$ python3 -q
>>> import numpy as np
>>> from numpy import linalg as LA
>>> np.set_printoptions(precision=1, suppress=True, linewidth=140, floatmode="fixed")
>>> F = np.load("run8.npy")
>>> F
array([[  4.9,  -9.5,   6.6,   0.7,   5.9,   0.9,   3.3,  -1.4,  -4.7,   4.2,   1.6,  -4.1,   7.9,   4.4],
       [  4.5, -22.3,   8.6,   4.0,   2.2,  -4.7,   3.8,  -9.0,   3.6,  13.0,  -0.9,   6.9,   8.8,  11.7],
       [ -4.7,   6.8,  -9.9,  14.4,  -5.8,  -1.4, -10.7,  -2.9,   8.4,   1.9,   6.5,   1.1, -17.6,  -8.1],
       [ -7.9,   9.3,  -5.9, -12.2, -10.6,  -3.9,   2.4,   1.5,   8.2,  -7.0, -10.0,  14.6,  -2.7,   1.4],
       [  1.6,  11.0,  -1.0,  -1.8,   5.3,   6.0,  -0.8,   7.2,  -9.6,  -7.4,   3.8, -13.0,   0.0,  -7.2],
       [ -3.2,  17.2,  -6.1,  -4.2,  -1.2,   3.8,  -2.2,   7.3,  -3.6, -10.4,   0.3,  -5.9,  -5.4,  -8.4],
       [  5.2, -22.7,   6.4,  14.4,   3.1,  -4.2,  -1.7, -10.8,   4.8,  16.6,   5.3,   2.7,   1.6,   7.6],
       [  0.0, -14.1,   6.6, -11.4,  -3.7,  -6.1,   9.1,  -5.2,   5.9,   4.7, -10.8,  16.4,  12.3,  13.8],
       [ -3.6,  -3.7,   1.7, -14.7,  -7.5,  -5.5,   7.6,  -2.1,   7.1,  -1.4, -12.7,  17.5,   7.6,   9.8],
       [  5.6,  -2.2,   0.9,  16.6,   9.1,   4.9,  -6.7,   0.2,  -7.1,   5.1,  13.2, -17.2,  -5.2,  -7.2],
       [ -0.4,   4.9,  -6.3,  16.5,   0.9,   1.9, -10.1,  -1.0,   1.3,   2.6,  10.6,  -8.4, -14.3,  -9.7],
       [ -6.2,  -2.7,  -3.3,  -5.5, -11.1,  -7.2,   1.5,  -5.1,  13.1,   1.5,  -8.9,  19.2,  -2.6,   6.1],
       [  2.1,   6.7,  -2.8,  11.1,   5.6,   5.2,  -6.7,   2.9,  -5.9,  -0.7,  10.0, -14.4,  -7.4,  -9.4],
       [  3.9,  -2.2,   4.7,  -3.7,   5.5,   2.7,   3.6,   2.6,  -6.9,  -0.9,   0.3,  -6.3,   7.5,   1.4],
       [  3.2,   4.4,   6.0, -16.5,   6.1,   4.7,   9.1,   7.9, -12.0,  -8.9,  -5.6,  -6.7,  14.8,   2.3],
       [ -4.8,   7.6,  -2.9, -10.9,  -6.2,  -1.9,   2.9,   2.2,   3.7,  -6.7,  -7.8,   8.8,   0.4,   1.1],
       [  8.8,  -4.2,   4.6,  15.3,  14.1,   7.3,  -4.6,   1.6, -13.4,   4.7,  14.6, -23.3,   0.3,  -6.8],
       [ -4.0,   7.4,  -9.8,  16.1,  -4.7,  -0.4, -11.6,  -2.4,   7.2,   2.0,   8.0,  -1.5, -18.9,  -9.8],
       [  2.8,  -5.8,   2.3,   5.5,   3.3,   0.2,  -1.0,  -1.9,  -1.1,   4.5,   3.5,  -3.1,   0.5,   0.9],
       [  8.4, -11.4,   8.0,   7.6,  11.3,   3.6,   0.8,  -1.0,  -9.6,   6.7,   7.5, -13.4,   7.2,   1.2],
       [ -7.2,  -4.2,  -2.4,  -9.0, -13.1,  -9.0,   3.5,  -6.1,  15.6,   1.7, -12.2,  24.5,  -0.6,   9.3],
       [ 10.1,  -5.0,   6.5,  12.6,  15.9,   8.0,  -2.6,   2.6, -15.7,   4.2,  13.6, -24.6,   3.8,  -5.5],
       [  3.3,   7.1,   4.6, -12.9,   6.8,   5.9,   6.7,   8.7, -13.2,  -9.3,  -2.2, -10.5,  11.4,  -1.1],
       [  1.4,   3.6,  -2.1,   9.5,   3.8,   3.2,  -5.4,   1.2,  -3.7,   0.4,   7.8, -10.2,  -6.1,  -6.8],
       [ -2.8,  13.2,  -7.8,   6.5,  -1.4,   2.7,  -7.1,   3.3,   0.2,  -4.8,   5.4,  -6.2, -12.0, -10.2],
       [  6.4, -19.4,   5.6,  17.7,   5.9,  -1.6,  -3.6,  -8.6,   1.2,  15.5,   9.2,  -3.9,  -0.8,   3.6],
       [ -0.7,  -9.8,   5.1, -11.4,  -3.7,  -4.9,   8.0,  -3.3,   4.7,   2.2, -10.2,  14.1,  10.3,  11.4],
       [ -4.8,  16.0,  -5.4,  -9.8,  -4.0,   1.9,   0.5,   6.7,  -1.3, -11.4,  -4.4,   0.3,  -2.4,  -5.0],
       [ -8.2,   1.6,  -3.2, -15.2, -13.6,  -7.7,   5.4,  -2.5,  12.9,  -3.4, -14.8,  23.8,   1.5,   8.0],
       [  2.7,  -8.3,   8.2, -13.4,   2.2,  -0.9,   9.7,   0.3,  -3.6,  -0.2,  -7.7,   4.4,  15.4,   9.5],
       [ -3.3,   0.5,  -5.5,  10.0,  -5.3,  -2.8,  -6.5,  -4.2,   8.3,   3.8,   3.0,   4.7, -11.4,  -2.9],
       [ -4.9,  -3.4,  -3.7,   0.3,  -9.0,  -6.0,  -1.2,  -5.4,  12.0,   3.5,  -4.6,  14.8,  -5.2,   3.8],
       [  8.3, -21.2,   8.5,  14.9,   8.5,  -0.4,  -1.4,  -7.6,  -2.4,  15.1,   8.4,  -6.3,   4.4,   5.1]])
>>> Ac = F - F.mean(axis=0)
>>> V = LA.svd(Ac)[2][:3]
>>> Y = Ac - Ac @ V.T @ V
>>> np.diag(V.T @ V)
array([0.1, 0.4, 0.1, 0.4, 0.2, 0.1, 0.1, 0.1, 0.2, 0.2, 0.2, 0.4, 0.3, 0.2])
